$ python3 -q
>>> import numpy as np
>>> np.set_printoptions(precision=3, suppress=True, linewidth=120, floatmode="fixed")
>>> t = np.deg2rad(60)
>>> F = np.eye(3)
>>> F[np.ix_([2, 0], [2, 0])] = [[np.cos(t), -np.sin(t)], [np.sin(t), np.cos(t)]]
>>> print(F)
[[ 0.500  0.000  0.866]
 [ 0.000  1.000  0.000]
 [-0.866  0.000  0.500]]
>>> rng = np.random.default_rng(92)
>>> idx = rng.permutation(3)
>>> print(idx)
[0 2 1]
>>> other = F[idx][:, idx]
>>> print(np.diag(other))
[0.500 0.500 1.000]
>>> print(other)
[[ 0.500  0.866  0.000]
 [-0.866  0.500  0.000]
 [ 0.000  0.000  1.000]]
>>> print(np.sort(np.abs(np.linalg.eigvals(other))))
[1.000 1.000 1.000]
>>> print(np.trace(other))
2.0
>>> x = np.array([0, 5, 4])
>>> print([p for p in range(1, 25) if np.allclose(np.linalg.matrix_power(F, p), np.eye(3))])
[6, 12, 18, 24]
>>> t = np.radians(72)
>>> Rm = np.eye(3)
>>> Rm[0, 0] = Rm[2, 2] = np.cos(t)
>>> Rm[0, 2], Rm[2, 0] = -np.sin(t), np.sin(t)
>>> print(Rm)
[[ 0.309  0.000 -0.951]
 [ 0.000  1.000  0.000]
 [ 0.951  0.000  0.309]]
>>> other = F @ Rm.T
>>> print(np.allclose(np.linalg.norm(F, axis=1), np.linalg.norm(other, axis=1)))
True
>>> print(np.linalg.svd(F, compute_uv=False), np.linalg.svd(other, compute_uv=False))
[1.000 1.000 1.000] [1.000 1.000 1.000]
>>> print(np.linalg.norm(F, axis=0))
[1.000 1.000 1.000]
>>> O, Rm = np.linalg.qr(F)
>>> print(Rm.round(3) + 0)
[[-1.000  0.000  0.000]
 [ 0.000  1.000  0.000]
 [ 0.000  0.000  1.000]]
>>> print(np.allclose(Rm.T @ Rm, F.T @ F))
True
>>> print(abs(Rm[0, 0]), round(float(np.linalg.norm(F[:, 0])), 3))
1.0 1.0
>>> print(np.abs(np.diag(Rm)))
[1.000 1.000 1.000]
>>> print(np.round(O.T @ O, 3) + 0)
[[1.000 0.000 0.000]
 [0.000 1.000 0.000]
 [0.000 0.000 1.000]]
>>> u = np.array([1, 0, 3, 3, 5])
>>> mat = -1 * np.eye(5) + np.outer(u, u)
>>> print(mat)
[[ 0.000  0.000  3.000  3.000  5.000]
 [ 0.000 -1.000  0.000  0.000  0.000]
 [ 3.000  0.000  8.000  9.000 15.000]
 [ 3.000  0.000  9.000  8.000 15.000]
 [ 5.000  0.000 15.000 15.000 24.000]]
>>> print(np.round(np.linalg.det(mat), 3))
43.0
>>> print(mat @ mat)
[[  43.000    0.000  126.000  126.000  210.000]
 [   0.000    1.000    0.000    0.000    0.000]
 [ 126.000    0.000  379.000  378.000  630.000]
 [ 126.000    0.000  378.000  379.000  630.000]
 [ 210.000    0.000  630.000  630.000 1051.000]]
>>> print((np.linalg.matrix_power((mat != 0) + (mat.T != 0) + np.eye(5), 5) > 0).astype(int))
[[1 0 1 1 1]
 [0 1 0 0 0]
 [1 0 1 1 1]
 [1 0 1 1 1]
 [1 0 1 1 1]]
>>> print((mat != 0).astype(int))
[[0 0 1 1 1]
 [0 1 0 0 0]
 [1 0 1 1 1]
 [1 0 1 1 1]
 [1 0 1 1 1]]
>>> x = np.array([6, 9, 4, 2, 7])
>>> y = mat @ x
>>> c, lr = np.zeros(5), 1 / np.linalg.norm(mat, 2) ** 2
>>> for i in range(4):
...     c -= lr * mat.T @ (mat @ c - y)
...     if i % 1 == 0: print(i, round(np.linalg.norm(mat @ c - y), 3))
... 
0 10.333
1 10.327
2 10.322
3 10.316
>>> print(round(float(np.linalg.cond(mat)), 3))
43.0
>>> print(c)
[1.351 0.019 4.023 4.018 6.705]
>>> print(np.all(np.linalg.eigvalsh(mat) > 0))
False
>>> print(round(np.linalg.eigvalsh(mat).min(), 3))
-1.0
>>> A = np.load("a.npy")
>>> print(A.round(3) + 0)
[[-0.049  0.163  0.627  0.417 -0.178  0.157 -0.186 -0.559]
 [-0.293 -0.086 -0.075 -0.402  0.549 -0.078  0.168 -0.636]
 [ 0.098  0.585  0.025  0.155  0.114 -0.768  0.145  0.005]
 [-0.195  0.309 -0.066 -0.559 -0.713  0.005  0.087 -0.184]
 [ 0.440  0.091 -0.496  0.000 -0.025 -0.020 -0.655 -0.349]
 [ 0.586 -0.435  0.450 -0.388 -0.076 -0.326  0.026 -0.038]
 [-0.537 -0.486 -0.042  0.134 -0.217 -0.515 -0.377  0.009]
 [ 0.195 -0.309 -0.381  0.400 -0.304 -0.080  0.580 -0.355]]
>>> x = np.array([3, 1, 2, 2, 2, 2, 0, 1])
>>> y = A @ x
>>> print(y)
[ 1.502 -1.613 -0.067 -3.126 -0.023  0.605 -3.368 -0.810]
>>> print(np.round(np.linalg.solve(A.T, A[6]), 3) + 0)
[0.000 0.000 0.000 0.000 0.000 0.000 1.000 0.000]
>>> print(np.round(np.linalg.solve(A, y + A[:, 2]), 3) + 0)
[3.000 1.000 3.000 2.000 2.000 2.000 0.000 1.000]
>>> print(np.round(np.linalg.solve(A, y), 3) + 0)
[3.000 1.000 2.000 2.000 2.000 2.000 0.000 1.000]
>>> O, Rm = np.linalg.qr(A)
>>> print(np.round(O.T @ O, 3) + 0)
[[1.000 0.000 0.000 0.000 0.000 0.000 0.000 0.000]
 [0.000 1.000 0.000 0.000 0.000 0.000 0.000 0.000]
 [0.000 0.000 1.000 0.000 0.000 0.000 0.000 0.000]
 [0.000 0.000 0.000 1.000 0.000 0.000 0.000 0.000]
 [0.000 0.000 0.000 0.000 1.000 0.000 0.000 0.000]
 [0.000 0.000 0.000 0.000 0.000 1.000 0.000 0.000]
 [0.000 0.000 0.000 0.000 0.000 0.000 1.000 0.000]
 [0.000 0.000 0.000 0.000 0.000 0.000 0.000 1.000]]
>>> print(np.abs(np.diag(Rm)))
[1.000 1.000 1.000 1.000 1.000 1.000 1.000 1.000]
>>> print(np.allclose(Rm.T @ Rm, A.T @ A))
True
>>> print(np.linalg.matrix_rank(A))
8
>>> print(round(np.linalg.norm(A), 3))
2.828
>>> print(round(float(np.abs(A).max()), 3))
0.768
>>> print(A.sum(axis=0))
[ 0.244 -0.168  0.041 -0.243 -0.852 -1.626 -0.213 -2.106]
>>> print(A.mean(axis=0))
[ 0.031 -0.021  0.005 -0.030 -0.106 -0.203 -0.027 -0.263]
>>> print(A.sum(axis=1))
[ 0.391 -0.853  0.357 -1.315 -1.016 -0.201 -2.031 -0.255]
>>> print(np.linalg.svd(A, compute_uv=False))
[1.000 1.000 1.000 1.000 1.000 1.000 1.000 1.000]
>>> print(A.shape)
(8, 8)
>>> arr = np.load("run12.npy")
>>> print(arr)
[[ 1 -1 -2  3  3  2  1  1]
 [ 1 -3 -1 -2 -2  3 -2 -1]
 [ 0  3 -3 -1 -3 -1 -2 -2]
 [ 2  0 -2 -3 -2 -1  1 -3]
 [-2 -2  2 -2 -1  3 -3  0]
 [-3 -1 -1  2 -3  0 -1  3]
 [ 2  2  1  2 -1 -1 -1 -1]]
>>> W = np.array([[-1, -1, 1, 2, -1],
...     [-1, 0, 0, -1, 1],
...     [0, -2, 2, -1, -2],
...     [0, -2, 1, 1, 2],
...     [1, -2, -1, -2, -1],
...     [-2, -2, 1, 2, 2],
...     [2, -2, 0, 0, -1],
...     [-2, 1, 1, 0, 2]])
>>> c = np.array([-1, 2, 0, -1, 1])
>>> hid = np.maximum(arr @ W + c, 0)
>>> print((hid > 0).mean(axis=0))
[0.143 0.714 0.571 1.000 0.857]
>>> W2 = np.array([[0, 2, 2], [1, 1, 1], [2, 1, 0], [2, 1, 0], [2, 0, 1]])
>>> print((hid @ W2).round(6).argmax(axis=1))
[0 0 0 1 0 0 0]
>>> other = arr / np.sqrt((arr ** 2).mean(axis=1, keepdims=True))
>>> print(other[2])
[ 0.000  1.395 -1.395 -0.465 -1.395 -0.465 -0.930 -0.930]
>>> print(np.linalg.matrix_rank(other) == np.linalg.matrix_rank(arr))
True
>>> t = np.sort(rng.uniform(-2, 2, 10))
>>> m1 = np.c_[t, t ** 2, t ** 3] @ np.array([[2, 1, 1, 2, 3, 3, 0], [1, 1, 2, 1, 1, 0, 2], [0, 1, 0, 0, 0, 2, 0]])
>>> print(m1)
[[ -0.022  -5.902   5.924  -0.022  -2.011 -21.706   7.913]
 [ -0.260  -4.835   5.059  -0.260  -2.120 -18.449   6.919]
 [ -0.281  -4.745   4.983  -0.281  -2.129 -18.168   6.831]
 [ -0.309  -4.618   4.875  -0.309  -2.140 -17.774   6.706]
 [ -0.515  -3.702   4.060  -0.515  -2.211 -14.857   5.757]
 [ -0.846  -2.155   2.488  -0.846  -2.239  -9.584   3.880]
 [ -0.888  -0.517   0.220  -0.888  -1.554  -2.586   0.886]
 [ -0.839  -0.455   0.118  -0.839  -1.438  -2.225   0.717]
 [  1.394   1.011   1.146   1.394   1.941   1.970   0.599]
 [  4.904   6.398   5.519   4.904   6.334  10.137   4.089]]
>>> other = np.array([[6, 3], [3, -1], [-9, -7], [6, -7], [7, -2], [6, 1], [6, -9]])
>>> print(np.einsum("ij->j", m1))
[  2.339 -19.521  34.392   2.339  -7.566 -93.243  44.297]
>>> print(np.linalg.matrix_rank(m1 @ other))
2
>>> print(np.einsum("ij,ij->i", m1, m1))
[607.730 441.848 428.781 410.744 289.474 124.182  11.781   9.162  14.228 279.093]
>>> left, sv, VT = np.linalg.svd(m1)
>>> evecs = VT[:(sv > 1e-8).sum()]
>>> x = m1[9] + 3 * m1[5] + rng.integers(2) * np.eye(7)[2]
>>> print(x)
[  2.367  -0.068  12.982   2.367  -0.381 -18.615  15.730]
>>> print(np.allclose(evecs.T @ evecs @ x, x))
True
>>> print(np.linalg.matrix_rank(np.vstack([m1, x])))
3
>>> E = np.load("out5.npy")
>>> print(E)
[[-2.834 -5.624  6.162]
 [ 3.069  2.848 -8.486]
 [-3.493 -4.407  7.239]
 [ 0.547  1.289 -3.276]
 [ 0.197 -2.809 -0.999]
 [-2.131 -1.517  5.735]
 [-0.421 -1.466  1.865]
 [-1.674 -6.512  1.286]
 [ 1.100  5.190 -1.196]
 [-0.636  1.717  2.458]
 [ 0.931  3.564 -0.109]
 [-1.415  2.195  4.638]
 [-1.412 -0.378  4.957]
 [-1.204 -8.200  0.086]
 [ 0.832  1.572 -2.684]
 [ 0.193 -3.549 -2.455]
 [-1.792 -5.276  4.446]
 [ 2.034  5.456 -4.630]
 [-0.199  1.009  1.699]
 [ 1.355  3.522 -2.433]
 [-2.569 -0.799  7.893]
 [ 3.290  5.270 -7.035]
 [ 0.445  2.592  0.824]
 [-1.144 -2.820  1.964]
 [ 0.824  3.933 -0.469]
 [-0.286  1.230  1.658]
 [-1.747  1.267  5.498]
 [-2.721 -6.587  4.172]
 [ 1.307 -1.721 -5.281]
 [-1.426 -1.093  4.505]
 [ 2.787  2.351 -8.472]
 [-1.688 -7.592  1.803]
 [ 2.041  4.427 -5.331]
 [ 0.963  5.780  0.725]
 [ 0.931  6.174  0.836]]
>>> idx = E[:, 0] > np.median(E[:, 0])
>>> u = E[idx].mean(axis=0) - E[~idx].mean(axis=0)
>>> print(round((((E - E.mean(axis=0)) @ u > 0) == idx).mean(), 3))
0.971
>>> print(np.argsort(-np.abs(u).round(6), kind="stable"))
[2 1 0]
>>> print(((E - E.mean(axis=0)) @ u > 0).astype(int))
[0 1 0 1 0 0 0 0 1 0 1 0 0 0 1 1 0 1 0 1 0 1 1 0 1 0 0 0 1 0 1 0 1 1 1]
>>> print(idx.astype(int))
[0 1 0 1 1 0 0 0 1 0 1 0 0 0 1 1 0 1 0 1 0 1 1 0 1 0 0 0 1 0 1 0 1 1 1]
>>> other = E + rng.integers(-2, 3, (35, 2)) @ rng.integers(-2, 3, (2, 3))
>>> print(other)
[[ -1.834  -7.624   7.162]
 [  3.069   2.848  -8.486]
 [ -2.493  -4.407   6.239]
 [  2.547   1.289  -5.276]
 [ -0.803  -0.809  -1.999]
 [ -0.131  -3.517   5.735]
 [ -2.421  -5.466   7.865]
 [ -0.674  -6.512   0.286]
 [ -0.900   5.190   0.804]
 [ -2.636   5.717   0.458]
 [  1.931   7.564  -5.109]
 [ -2.415   4.195   3.638]
 [ -1.412  -0.378   4.957]
 [ -0.204 -10.200   1.086]
 [ -0.168  -0.428   0.316]
 [ -0.807   0.451  -5.455]
 [ -1.792  -1.276   0.446]
 [  2.034   9.456  -8.630]
 [ -2.199   5.009  -0.301]
 [  2.355   7.522  -7.433]
 [ -0.569  -0.799   5.893]
 [  4.290   7.270 -10.035]
 [ -1.555  -1.408   6.824]
 [ -3.144  -6.820   7.964]
 [  2.824  -0.067   1.531]
 [  1.714   1.230  -0.342]
 [ -0.747   5.267   0.498]
 [ -2.721  -2.587   0.172]
 [  3.307  -5.721  -3.281]
 [ -3.426   2.907   2.505]
 [  4.787   6.351 -14.472]
 [ -1.688  -9.592   3.803]
 [  0.041   6.427  -5.331]
 [  2.963   1.780   2.725]
 [  2.931   2.174   2.836]]
>>> print(np.linalg.matrix_rank(other - E, tol=1e-8))
2
>>> print(np.abs(other - E).sum(axis=1))
[ 4.000  0.000  2.000  4.000  4.000  4.000 12.000  2.000  4.000  8.000 10.000  4.000  0.000  4.000  6.000  8.000  8.000
  8.000  8.000 10.000  4.000  6.000 12.000 12.000  8.000  4.000 10.000  8.000  8.000  8.000 12.000  4.000  4.000  8.000
  8.000]
>>> cov = np.cov(E, rowvar=False)
>>> print(np.argsort(-E.std(axis=0).round(6), kind="stable"))
[2 1 0]
>>> print(cov.shape)
(3, 3)
>>> print(np.polyfit(E[:, 1], E[:, 0], 1))
[ 0.306 -0.179]
>>> print(E.std(axis=0))
[1.731 4.071 4.276]
>>> x = np.array([1, 0, 2, 2, 3, 3, 0, 3])
>>> print(8 - np.linalg.matrix_rank(A - np.eye(8), tol=1e-8))
1
>>> print(np.round(np.linalg.inv(A), 3) + 0)
[[-0.049 -0.293  0.098 -0.195  0.440  0.586 -0.537  0.195]
 [ 0.163 -0.086  0.585  0.309  0.091 -0.435 -0.486 -0.309]
 [ 0.627 -0.075  0.025 -0.066 -0.496  0.450 -0.042 -0.381]
 [ 0.417 -0.402  0.155 -0.559  0.000 -0.388  0.134  0.400]
 [-0.178  0.549  0.114 -0.713 -0.025 -0.076 -0.217 -0.304]
 [ 0.157 -0.078 -0.768  0.005 -0.020 -0.326 -0.515 -0.080]
 [-0.186  0.168  0.145  0.087 -0.655  0.026 -0.377  0.580]
 [-0.559 -0.636  0.005 -0.184 -0.349 -0.038  0.009 -0.355]]
>>> print(np.abs(np.linalg.eigvals(A)))
[1.000 1.000 1.000 1.000 1.000 1.000 1.000 1.000]
>>> W0 = np.diag(np.array([1, -3, -2, 3, 1]))
>>> print(W0)
[[ 1  0  0  0  0]
 [ 0 -3  0  0  0]
 [ 0  0 -2  0  0]
 [ 0  0  0  3  0]
 [ 0  0  0  0  1]]
>>> print(np.sort(np.linalg.eigvals(W0)))
[-3.000 -2.000  1.000  1.000  3.000]
>>> print(W0 @ W0)
[[1 0 0 0 0]
 [0 9 0 0 0]
 [0 0 4 0 0]
 [0 0 0 9 0]
 [0 0 0 0 1]]
>>> ev, evecs = np.linalg.eigh(W0)
>>> print((ev > 1e-8).sum(), (ev < -1e-8).sum())
3 2
>>> print(np.linalg.eigvalsh(W0 + -1 * np.eye(5)))
[-4.000 -3.000  0.000  0.000  2.000]
>>> print(np.linalg.eigvalsh(W0 @ W0))
[1.000 1.000 4.000 9.000 9.000]
>>> print(np.unique(ev.round(6) + 0, return_counts=True)[1])
[1 1 2 1]
>>> print(round(float(np.linalg.norm(W0)), 3))
4.899
>>> print(W0.mean(axis=0))
[ 0.200 -0.600 -0.400  0.600  0.200]
>>> print(W0 - W0[0])
[[ 0  0  0  0  0]
 [-1 -3  0  0  0]
 [-1  0 -2  0  0]
 [-1  0  0  3  0]
 [-1  0  0  0  1]]
>>> print(np.diff(W0, axis=0))
[[-1 -3  0  0  0]
 [ 0  3 -2  0  0]
 [ 0  0  2  3  0]
 [ 0  0  0 -3  1]]
>>> print(np.unravel_index(np.abs(W0).argmax(), W0.shape))
(np.int64(1), np.int64(1))
>>> print(W0[:, 3] @ W0[:, 4])
0
>>> print(np.linalg.svd(W0, compute_uv=False))
[3.000 3.000 2.000 1.000 1.000]
>>> print(np.linalg.pinv(W0))
[[ 1.000  0.000  0.000  0.000  0.000]
 [ 0.000 -0.333  0.000  0.000  0.000]
 [ 0.000  0.000 -0.500  0.000  0.000]
 [ 0.000  0.000  0.000  0.333  0.000]
 [ 0.000  0.000  0.000  0.000  1.000]]
>>> K = np.load("test9.npy")
>>> print(K)
[[ -6   4  -9  -2  -1  -4  -4  -2   9]
 [  8  -9  -8   0   0  -2  -1   2   7]
 [  5   6  -9  -6  -3  -4   0   2  -3]
 [  1   4  -2 -10  -5  -5   2  -4  -5]
 [ -1   4   4  14   7   6  -8   0  -7]
 [  8  -3  -1  -6  -3   7  -4  -6  -5]
 [ -8   4   6 -10  -5  -4   7   5  -9]]
>>> x = np.array([2, 0, 1, 0, 3, 1, 0, 3, 3])
>>> a = np.maximum(K @ x, 0)
>>> print(a)
[ 0 33  0  0  8  0  0]
>>> print(np.flatnonzero(a > 1e-9))
[1 4]
>>> print(np.tanh(K @ x))
[-1.000  1.000 -1.000 -1.000  1.000 -1.000 -1.000]
>>> left, sv, VT = np.linalg.svd(K, full_matrices=False)
>>> print(np.round(VT @ VT.T, 3) + 0)
[[1.000 0.000 0.000 0.000 0.000 0.000 0.000]
 [0.000 1.000 0.000 0.000 0.000 0.000 0.000]
 [0.000 0.000 1.000 0.000 0.000 0.000 0.000]
 [0.000 0.000 0.000 1.000 0.000 0.000 0.000]
 [0.000 0.000 0.000 0.000 1.000 0.000 0.000]
 [0.000 0.000 0.000 0.000 0.000 1.000 0.000]
 [0.000 0.000 0.000 0.000 0.000 0.000 1.000]]
>>> print(np.abs(left[:, 0]).round(6).argmax())
4
>>> print(sv)
[27.796 24.152 18.401 14.578  9.947  4.661  3.208]
>>> print(sv / sv[0])
[1.000 0.869 0.662 0.524 0.358 0.168 0.115]
>>> print((sv > 1e-8).sum())
7
